$ ipython --no-banner

In [1]: import numpy as np

In [2]: import numpy.linalg as la

In [3]: np.set_printoptions(suppress=True, linewidth=160)

In [4]: def rnd(a):
   ...:     return np.round(a, 3) + 0
   ...: 

In [5]: rng = np.random.default_rng(602631)

In [6]: idx = rng.integers(0, 3, 3)

In [7]: feats = np.triu((idx[:, None] == idx) & (rng.random((3, 3)) < 0.8), 1).astype(int)

In [8]: feats += feats.T

In [9]: feats
Out[9]: 
array([[0, 0, 0],
       [0, 0, 0],
       [0, 0, 0]])

In [10]: K = np.loadtxt("test10.csv", delimiter=",")

In [11]: K
Out[11]: 
array([[-0.317, -0.029,  3.941,  2.885],
       [ 0.024,  0.562,  0.003, -0.278],
       [-0.132, -0.101, -0.096,  0.471]])

In [12]: # row 0 is much longer than the rest

In [13]: vec = np.array([8, -2, 2, 7])

In [14]: la.norm(K @ vec) <= la.norm(K, 2) * la.norm(vec) + 1e-9
Out[14]: np.True_

In [15]: rnd(K @ vec)
Out[15]: array([25.599, -2.872,  2.251])

In [16]: np.sign((K @ vec).round(6))
Out[16]: array([ 1., -1.,  1.])

In [17]: rnd(K * vec)
Out[17]: 
array([[-2.536,  0.058,  7.882, 20.195],
       [ 0.192, -1.124,  0.006, -1.946],
       [-1.056,  0.202, -0.192,  3.297]])

In [18]: rnd(K @ np.ones(4))
Out[18]: array([6.48 , 0.311, 0.142])

In [19]: K @ np.eye(4)[1]
Out[19]: array([-0.029,  0.562, -0.101])

In [20]: vec = np.array([1, -3, 0, 3])

In [21]: h = np.maximum(K @ vec, 0)

In [22]: rnd(np.maximum(K @ vec, 0) - np.maximum(-K @ vec, 0))
Out[22]: array([ 8.425, -2.496,  1.584])

In [23]: np.flatnonzero(h > 1e-9)
Out[23]: array([0, 2])

In [24]: cent = np.array([[1, 0, 2, 0, 1],
    ...:     [2, 1, 1, 0, 2],
    ...:     [1, 0, 1, 2, 0],
    ...:     [1, 2, 2, 0, 1],
    ...:     [1, 0, 1, 1, 0]])

In [25]: M = (rng.random((12, 5)) < 0.25) @ cent

In [26]: M
Out[26]: 
array([[1, 0, 1, 2, 0],
       [0, 0, 0, 0, 0],
       [0, 0, 0, 0, 0],
       [2, 0, 2, 3, 0],
       [1, 0, 1, 1, 0],
       [2, 1, 1, 0, 2],
       [4, 3, 4, 1, 3],
       [1, 2, 2, 0, 1],
       [1, 0, 1, 1, 0],
       [1, 0, 2, 0, 1],
       [1, 2, 2, 0, 1],
       [1, 2, 2, 0, 1]])

In [27]: vec = np.array([0, 2, 0, -2, 1])

In [28]: rhs = M @ vec

In [29]: coef, lr = np.zeros(5), 1 / la.norm(M, 2) ** 2

In [30]: for i in range(200):
    ...:     coef -= lr * M.T @ (M @ coef - rhs)
    ...:     if i % 50 == 0: print(i, round(la.norm(M @ coef - rhs), 3))
    ...: 
0 9.918
50 0.293
100 0.145
150 0.088

In [31]: rnd(la.cond(M))
Out[31]: np.float64(26.722)

In [32]: C2 = np.cov(M, rowvar=False)

In [33]: np.median(M, axis=0)
Out[33]: array([1. , 0. , 1.5, 0. , 0.5])

In [34]: np.argwhere(np.triu(np.abs(np.corrcoef(M.T)) > 0.8, 1))
Out[34]: 
array([[0, 2],
       [1, 4]])

In [35]: rnd(M.std(axis=0))
Out[35]: array([1.01 , 1.067, 1.041, 0.943, 0.924])

In [36]: rnd(np.polyfit(M[:, 0], M[:, 3], 1))
Out[36]: array([0.327, 0.259])

In [37]: np.argsort(-M.std(axis=0).round(6), kind="stable")
Out[37]: array([1, 2, 0, 3, 4])

In [38]: rnd(np.corrcoef(M[:, 0], M[:, 3])[0, 1])
Out[38]: np.float64(0.35)

In [39]: arr = rng.normal(size=(19, 4)) + 3 * np.array([-3, -3, -3, -1])

In [40]: rnd(arr)
Out[40]: 
array([[ -8.677, -10.704,  -9.681,  -1.543],
       [ -9.474,  -9.275,  -9.461,  -2.112],
       [ -8.648,  -9.105,  -9.287,  -2.816],
       [ -8.908,  -7.184,  -9.998,  -2.437],
       [ -9.252,  -9.187,  -7.891,  -1.963],
       [ -8.809,  -8.895,  -8.653,  -4.887],
       [ -9.148,  -8.404, -11.078,  -1.278],
       [ -9.829,  -8.8  ,  -8.773,  -1.821],
       [ -7.931,  -9.425, -10.139,  -4.557],
       [-10.23 ,  -8.82 ,  -9.743,  -2.221],
       [ -9.023,  -8.476,  -8.829,  -1.941],
       [ -9.726,  -9.635,  -9.854,  -2.492],
       [ -9.196,  -8.329,  -8.338,  -2.311],
       [ -9.012, -10.689,  -8.343,  -1.65 ],
       [ -7.627,  -9.605,  -9.171,  -3.957],
       [-10.074,  -8.732,  -8.665,  -4.097],
       [-11.607,  -8.437,  -8.503,  -2.129],
       [-10.901,  -9.197, -10.18 ,  -3.707],
       [ -7.621,  -9.202,  -7.931,  -3.958]])

In [41]: Uu, sig, Vh = la.svd(arr)

In [42]: rnd(sig)
Out[42]: array([70.277,  5.113,  3.975,  3.578])

In [43]: np.argmax(sig[:-1] / (sig[1:] + 1e-6)) + 1
Out[43]: np.int64(1)

In [44]: M2 = Uu[:, :1] @ np.diag(sig[:1]) @ Vh[:1]

In [45]: rnd(np.abs(arr - M2).max())
Out[45]: np.float64(2.213)

In [46]: la.matrix_rank(arr, rtol=0.05)
Out[46]: np.int64(4)
